$ ipython --no-banner

In [1]: import numpy as np

In [2]: np.set_printoptions(suppress=True, linewidth=200)

In [3]: rd = lambda a: np.round(a, 1) + 0

In [4]: E = np.loadtxt("layer10.csv", delimiter=",")

In [5]: E
Out[5]: 
array([[2.1, 3. , 3. , 3. , 3. , 0. , 3. , 3. ],
       [0. , 2.1, 1. , 1. , 2. , 3. , 2. , 0. ],
       [1. , 3. , 2.1, 3. , 0. , 0. , 0. , 2. ],
       [1. , 1. , 0. , 0.1, 3. , 0. , 1. , 2. ],
       [2. , 2. , 1. , 2. , 0.1, 2. , 0. , 1. ],
       [3. , 3. , 2. , 0. , 2. , 2.1, 2. , 1. ],
       [0. , 1. , 1. , 2. , 3. , 1. , 2.1, 3. ],
       [2. , 3. , 3. , 3. , 3. , 0. , 3. , 3.1]])

In [6]: vec = np.array([0, 1, 3, 3, 0, 3, 2, 1])

In [7]: a = np.maximum(E @ vec, 0)

In [8]: rd(np.tanh(E @ vec))
Out[8]: array([1., 1., 1., 1., 1., 1., 1., 1.])

In [9]: data = np.loadtxt("mat.csv", delimiter=",")

In [10]: data
Out[10]: 
array([[ -1.6,  -2.2,  -0.5,   0.4,   4.8,   4.5,  -1.5,   6.6,   5.5,  -2.2,  -4.7],
       [ -0.9,   1.2,  -2.1,   0.8,  -4.9,   0.5,   7.2,   1.9,   1.9,  -2.3,   1.6],
       [ -4.5,   0. ,  -1. ,  -2.6,   5.3,   0.8,  -6.3,   1.9,   5.7,  -1.3,  -8.4],
       [ -2.4,   4.7,  -1.7,  -6.7,  -0.2,  -3.6,  -2.5,  -7. ,   2.4,   3.5,  -5.8],
       [  2.8,   2.4,   2.4,  -3.8,   2.1,  -4.2,  -6.5,  -9.6,  -5. ,   6.6,  -0.5],
       [ -4.4,   5.4,  -4.3,  -5.5,  -4.9,  -2.8,   4. ,  -3.3,   5.3,  -0.4,  -4.9],
       [ -4.6,   2.2,  -4.5,  -0.9,  -4.8,   1.4,   7.8,   4.8,   7. ,  -4.8,  -2.8],
       [  0.6,  -0.7,  -1.9,   4.7,  -7.3,   2.3,  11.8,   5.9,   0.6,  -4.7,   6.6],
       [ -2. ,   5.1,  -2.1,  -4.6,  -5.1,  -4.6,   1.6,  -7.4,  -0.3,   1.9,  -1. ],
       [  4.1,  -1.6,   3.6,  -0.7,   6.9,   1. ,  -7.2,  -2.4,  -2.9,   5.1,  -0.9],
       [  2.5,   1.3,  -1.4,  -0.4,  -3.4,   3.5,  10. ,   3.1,   2.8,   0.9,   1.9],
       [ -3.3,  -1.3,  -1.1,   2.9,  -1.6,  -0.4,   0.4,   3.8,   0.8,  -5.1,   0.8],
       [ -0.5,  -5.4,   3.5,   4.8,   6.2,  -0.8, -11.2,   2. ,  -5. ,  -2.5,   1.6],
       [ -5. ,  -2.2,   0.2,   3.8,  -0.5,  -4.5,  -7.1,  -0.2,  -3.9,  -5.9,   1.7],
       [  5. ,  -5.3,   4.8,   3.9,   7.2,   3.4,  -5.6,   2.6,  -4.3,   2. ,   2.9],
       [  1. ,   0. ,  -0.3,  -2.3,   4. ,   4.3,   0.8,   3.2,   5.4,   1.9,  -4.7],
       [  0.1,   3.8,  -1.2,  -4. ,  -2.9,  -3.2,   0.8,  -6.3,  -0.4,   3.1,  -1.2],
       [  1.8,  -0.3,  -1.7,   3.9,  -7.7,   2.2,  12.3,   4.3,  -0.4,  -2.9,   7.2],
       [  6.2,   0. ,   2. ,   0.4,  -1.1,   1.9,   4.6,  -1.5,  -3.3,   4.3,   5.1],
       [  0.1,   2.2,   1.4,  -5.4,   4.8,  -2.8,  -8.6,  -7.4,  -0.5,   5.2,  -5.4],
       [ -1.1,  -0.7,  -1.1,  -0.2,   2.3,   3.8,   1.8,   5.2,   5.4,  -1.5,  -3.3],
       [ -3.6,   0.9,  -2.3,  -1.3,   0.4,   0.8,   0.6,   2.8,   5. ,  -2.5,  -4.5],
       [  1.3,   2.1,  -1.7,   0.6,  -7.8,  -0.5,   9.9,  -0.5,  -0.8,  -0.6,   5. ],
       [ -2.7,  -1.4,   1.8,  -1.8,   8.2,  -2.1, -13.7,  -2.4,  -0.3,   0.7,  -6.5],
       [  0.8,  -3.6,   3.7,   1.5,   8. ,  -0.1, -11.4,  -0.6,  -3.2,   1.3,  -1.2],
       [  3.5,  -0.4,   1.9,  -1.4,   4.1,   2. ,  -1.8,  -1. ,  -0.2,   4.4,  -1. ],
       [  4.6,  -3.8,   4.8,   3.5,   5. ,   0. ,  -7.3,  -1.2,  -7.1,   2.3,   4.2],
       [ -2.1,   2.5,  -2.8,  -1.4,  -5.1,  -0.6,   6.1,   0.4,   3. ,  -1.5,  -0.5],
       [ -2.6,  -1.7,  -0.5,   4.2,  -3.8,  -2.3,   0.1,   1.7,  -3. ,  -5.2,   4.1],
       [ -2.6,  -2.1,   1.6,   0.3,   5.8,  -1.5, -10.2,  -0.5,  -0.6,  -1. ,  -3.8],
       [ -5.8,  -1.5,  -0.3,   0.3,   4. ,  -2.9, -10.2,   0. ,   0.6,  -3.7,  -4.6],
       [  4.7,  -1.3,   4.3,   0.6,   2.4,  -3.6,  -7.4,  -7.2,  -9.2,   5.1,   4.7],
       [ -7.3,   2.7,  -3.7,  -1.9,  -4. ,  -4.1,  -0.7,  -0.8,   3.5,  -4.6,  -4.1],
       [  1. ,  -0.4,  -1.6,   3.2,  -5.1,   2.9,  10. ,   5.3,   1.2,  -3. ,   4.7],
       [ -5.7,   1.8,  -3.8,  -0.7,  -4. ,  -1.4,   3.1,   1.8,   4.4,  -5. ,  -2.6],
       [ -2.3,  -5.2,   0.9,   7. ,   1.3,   1. ,  -2.6,   7.3,  -1.6,  -6.6,   3. ],
       [  3.8,   2.7,   3.1,  -6.7,   6.5,  -3. ,  -9.9, -10.8,  -3.1,   9.6,  -4.5],
       [ -0.9,  -4.9,   2.4,   5.5,   3.6,   0.1,  -6.5,   3.8,  -3.7,  -3.8,   2.5],
       [ -5.2,   3. ,  -3.4,  -1.9,  -4.5,  -3. ,   1.5,  -1.3,   2.9,  -3.2,  -2.7]])

In [11]: Xs = (data - data.mean(axis=0)) / data.std(axis=0)

In [12]: np.argwhere(np.abs(Xs) > 2)
Out[12]: 
array([[ 4,  7],
       [18,  0],
       [31,  8],
       [35,  3],
       [36,  7],
       [36,  9]])

In [13]: c = np.linalg.lstsq(np.delete(Xs, 5, axis=1), Xs[:, 5])[0]

In [14]: rd(c)
Out[14]: array([ 0.5, -0.2,  0.1, -0.2,  0.6,  0.4,  0.4,  0.7, -0.2,  0.4])

In [15]: np.abs(c).argmax()
Out[15]: np.int64(7)

In [16]: G = np.cov(data, rowvar=False)

In [17]: np.argsort(-data.std(axis=0).round(6), kind="stable")
Out[17]: array([ 6,  4,  7, 10,  9,  8,  0,  3,  1,  5,  2])

In [18]: rd(data.std(axis=0))
Out[18]: array([3.4, 2.8, 2.6, 3.4, 4.9, 2.6, 7.1, 4.5, 3.8, 3.9, 4. ])

In [19]: G.shape
Out[19]: (11, 11)

In [20]: rd(np.corrcoef(data[:, 5], data[:, 8])[0, 1])
Out[20]: np.float64(0.3)

In [21]: J = np.load("out12.npy")

In [22]: J
Out[22]: 
array([[ 0,  0,  0,  6,  4,  5, 10,  0],
       [ 3,  0,  0,  0,  0,  0,  2,  0],
       [ 2,  1,  0,  0, 13,  0, 13,  0],
       [12,  7,  0,  0,  3,  0,  5,  0],
       [ 1,  0,  0,  0,  2,  0,  7,  0],
       [10,  1,  8,  0,  0,  0,  0,  0],
       [ 7,  4,  0,  0,  8,  0,  9,  0],
       [ 4,  1,  0,  0,  5,  0,  8,  0],
       [ 0,  0,  0,  0,  0,  0,  1,  0],
       [ 8,  1,  2,  0,  0,  0,  0,  0],
       [13,  4,  7,  0,  0,  0,  0,  0],
       [ 2,  1,  0,  0, 13,  0, 13,  0],
       [22, 13,  4,  0,  0,  0,  0,  0],
       [ 0,  0,  0,  0,  0,  0,  1,  0],
       [ 0,  0,  0,  5,  0,  2,  5,  0],
       [22, 13,  4,  0,  0,  0,  0,  0],
       [ 0,  0,  0, 10,  1,  7,  9,  0],
       [ 5,  0,  3,  0,  0,  0,  0,  0],
       [ 0,  0,  0,  0,  0,  0,  1,  0],
       [ 7,  4,  0,  0,  8,  0,  9,  0],
       [12,  7,  0,  0,  3,  0,  5,  0],
       [ 0,  0,  0,  2,  7,  3, 11,  0],
       [10,  1,  8,  0,  0,  0,  0,  0],
       [ 0,  0,  0,  5,  0,  2,  5,  0],
       [ 9,  4,  0,  0,  0,  0,  4,  0],
       [12,  7,  0,  0,  3,  0,  5,  0],
       [13,  4,  7,  0,  0,  0,  0,  0],
       [ 7,  4,  0,  0,  8,  0,  9,  0],
       [12,  7,  0,  0,  3,  0,  5,  0],
       [17, 10,  0,  0,  0,  0,  1,  0],
       [ 2,  1,  0,  0, 13,  0, 13,  0],
       [ 0,  0,  0,  2,  7,  3, 11,  0],
       [ 2,  1,  0,  0, 13,  0, 13,  0],
       [ 4,  1,  0,  0,  5,  0,  8,  0],
       [16,  7,  6,  0,  0,  0,  0,  0],
       [ 9,  4,  0,  0,  0,  0,  4,  0],
       [ 0,  0,  0,  2,  7,  3, 11,  0],
       [ 0,  0,  0,  0,  0,  0,  1,  0],
       [14,  7,  0,  0,  0,  0,  0,  0]])

In [23]: # rows and columns are dependent

In [24]: Uu, sv, VT = np.linalg.svd(J)

In [25]: vecs = VT[:(sv > 1e-8).sum()]

In [26]: rng = np.random.default_rng(1432)

In [27]: vec = J[7] + 2 * J[10] + rng.integers(2) * np.eye(8)[2]

In [28]: vec
Out[28]: array([30.,  9., 14.,  0.,  5.,  0.,  8.,  0.])

In [29]: print(rd(vecs.T @ vecs))
[[1. 0. 0. 0. 0. 0. 0. 0.]
 [0. 1. 0. 0. 0. 0. 0. 0.]
 [0. 0. 1. 0. 0. 0. 0. 0.]
 [0. 0. 0. 1. 0. 0. 0. 0.]
 [0. 0. 0. 0. 1. 0. 0. 0.]
 [0. 0. 0. 0. 0. 1. 0. 0.]
 [0. 0. 0. 0. 0. 0. 1. 0.]
 [0. 0. 0. 0. 0. 0. 0. 0.]]

In [30]: print(rd(np.linalg.norm(vec - vecs.T @ vecs @ vec)))
0.0

In [31]: np.linalg.matrix_rank(np.vstack([J, vec]))
Out[31]: np.int64(7)

In [32]: np.allclose(vecs.T @ vecs @ vec, vec)
Out[32]: True

In [33]: E.shape
Out[33]: (8, 8)

In [34]: np.count_nonzero(E)
Out[34]: np.int64(52)

In [35]: rd(np.linalg.svd(E, compute_uv=False))
Out[35]: array([14.6,  4.4,  4.4,  2.8,  2. ,  1.1,  0.6,  0. ])

In [36]: rd(np.linalg.norm(E))
Out[36]: np.float64(16.3)

In [37]: E[:, 8]
Traceback (most recent call last):
  Cell In[37], line 1
    E[:, 8]
IndexError: index 8 is out of bounds for axis 1 with size 8


In [38]: np.zeros(8, 8)
Traceback (most recent call last):
  Cell In[38], line 1
    np.zeros(8, 8)
TypeError: Cannot interpret '8' as a data type


In [39]: E.sum(axis=0)
Out[39]: array([11.1, 18.1, 13.1, 14.1, 16.1,  8.1, 13.1, 15.1])

In [40]: K = np.load("case15.npy")

In [41]: K
Out[41]: 
array([[ 3.1,  2.2,  1. ,  3.1,  0.4,  0.5,  0.7,  3.2,  1.1,  0.2,  3.3],
       [ 3. ,  2.1,  1.2,  2.9,  0.9,  0.3,  1.1,  3.3,  0.5,  0.2,  3.1],
       [ 2.7,  1.9,  1.1,  3.4,  1.1,  0. ,  0.7,  2.5,  0.7,  0.2,  3.3],
       [ 2.9,  2.1,  0.8,  2.9,  1.1,  0.2,  0.7,  3.2,  0.7, -0.1,  2.9],
       [ 3.1,  1.5,  1. ,  3.3,  0.6, -0.1,  1.1,  2.7,  0.8,  0.4,  2.9],
       [ 3.1,  1.6,  1.2,  3.4,  1.1,  0.1,  0.8,  3.6,  0.7, -0.3,  3.2],
       [ 3.4,  1.9,  1. ,  2.5,  1.4,  0.5,  0.9,  3. ,  1.4,  0.1,  2.9],
       [ 2.8,  2.4,  0.9,  2.4,  1. ,  0. ,  0.8,  2.9,  1. ,  0.1,  2.3],
       [ 0.6,  0.5,  2.2,  1.7,  1.8,  0.9,  3.2,  3.5,  1.7,  3.1,  2.5],
       [ 0.8,  1.3,  1.8,  1.8,  1.6,  0.7,  3.5,  3.2,  2.3,  2.8,  2.2],
       [ 0.4,  1. ,  2.2,  1.9,  2.6,  1.1,  2.7,  3.2,  2. ,  3.6,  1.7],
       [ 0.9,  1. ,  1.9,  1.9,  2.2,  1.3,  3. ,  3.3,  2. ,  3. ,  1.9],
       [ 0.8,  1.6,  1.7,  1.6,  1.9,  1. ,  3.3,  2.7,  1.6,  3. ,  2. ],
       [ 0.9,  0.8,  1.9,  2. ,  2. ,  1.5,  3.1,  3.3,  2.1,  2.9,  2.2],
       [ 0.7,  1. ,  2.4,  2.2,  2. ,  1.5,  3.2,  3.1,  2.4,  3.2,  1.2],
       [ 0.9,  0.8,  1.6,  2.1,  2.1,  0.9,  2.9,  3.1,  2.2,  2.6,  2.1],
       [ 0.2,  3. ,  0.1,  1.1,  1.2,  1.2, -0.4, -0.1,  1. ,  2.8,  1.1],
       [ 1. ,  1.9,  0.1,  1.1,  1. ,  0.7, -0.4, -0.1,  1.6,  3. ,  1.4],
       [ 0.5,  2.1,  0.2,  1.6,  0.8,  0.8,  0.3,  0. ,  1.2,  2.9,  1. ],
       [-0.1,  2.1,  0. ,  1.2,  1. ,  1.1, -0.1, -0.5,  1.1,  2.9,  1.2],
       [ 0.4,  1.7, -0.4,  1. ,  0.9,  1.1, -0.2, -0.1,  0.5,  2.9,  0.9],
       [-0.2,  1.8, -0.2,  0.8,  1.6,  1. , -0.2,  0.2,  1.5,  3.1,  0.7],
       [-0.2,  1.5,  0.1,  1.4,  0.8,  1.1, -0.6, -0.2,  0.4,  3.3,  0.3],
       [-0.2,  2.5,  0.3,  1.1,  0.7,  1.1,  0.2,  0. ,  1.1,  2.7,  0.7]])

In [42]: Y = np.c_[K[:, :5] @ np.array([[2, 3, 2, 2, 2],
    ...:     [0, 0, 0, 3, 0],
    ...:     [0, 2, 1, 0, 1],
    ...:     [1, 3, 0, 2, 3],
    ...:     [1, 1, 3, 2, 2]]), np.array([1, 1, 3, 3, 0, 2, 2, 2, 1, 3, 1, 3, 2, 3, 2, 2, 1, 1, 1, 3, 1, 0, 0, 3])]

In [43]: rd(Y)
Out[43]: 
array([[ 9.7, 21. ,  8.4, 19.8, 17.3,  1. ],
       [ 9.8, 21. ,  9.9, 19.9, 17.7,  1. ],
       [ 9.9, 21.6,  9.8, 20.1, 18.9,  3. ],
       [ 9.8, 20.1,  9.9, 20.1, 17.5,  3. ],
       [10.1, 21.8,  9. , 18.5, 18.3,  0. ],
       [10.7, 23. , 10.7, 20. , 19.8,  2. ],
       [10.7, 21.1, 12. , 20.3, 18.1,  2. ],
       [ 9. , 18.4,  9.5, 19.6, 15.7,  2. ],
       [ 4.7, 13.1,  8.8,  9.7, 12.1,  1. ],
       [ 5. , 13. ,  8.2, 12.3, 12. ,  3. ],
       [ 5.3, 13.9, 10.8, 12.8, 13.9,  1. ],
       [ 5.9, 14.4, 10.3, 13. , 13.8,  3. ],
       [ 5.1, 12.5,  9. , 13.4, 11.9,  2. ],
       [ 5.8, 14.5,  9.7, 12.2, 13.7,  3. ],
       [ 5.6, 15.5,  9.8, 12.8, 14.4,  2. ],
       [ 6. , 14.3,  9.7, 12.6, 13.9,  2. ],
       [ 2.7,  5.3,  4.1, 14. ,  6.2,  1. ],
       [ 4.1,  7.5,  5.1, 11.9,  7.4,  1. ],
       [ 3.4,  7.5,  3.6, 12.1,  7.6,  1. ],
       [ 2. ,  4.3,  2.8, 10.5,  5.4,  3. ],
       [ 2.7,  4.3,  3.1,  9.7,  5.2,  1. ],
       [ 2. ,  3. ,  4.2,  9.8,  5. ,  0. ],
       [ 1.8,  4.6,  2.1,  8.5,  5.5,  0. ],
       [ 1.4,  4. ,  2. , 10.7,  4.6,  3. ]])

In [44]: print(np.linalg.matrix_rank(np.c_[K, Y]))
12

In [45]: np.linalg.matrix_rank(Y)
Out[45]: np.int64(6)

In [46]: rd(np.linalg.lstsq(K, Y[:, 0])[0])
Out[46]: array([2., 0., 0., 1., 1., 0., 0., 0., 0., 0., 0.])
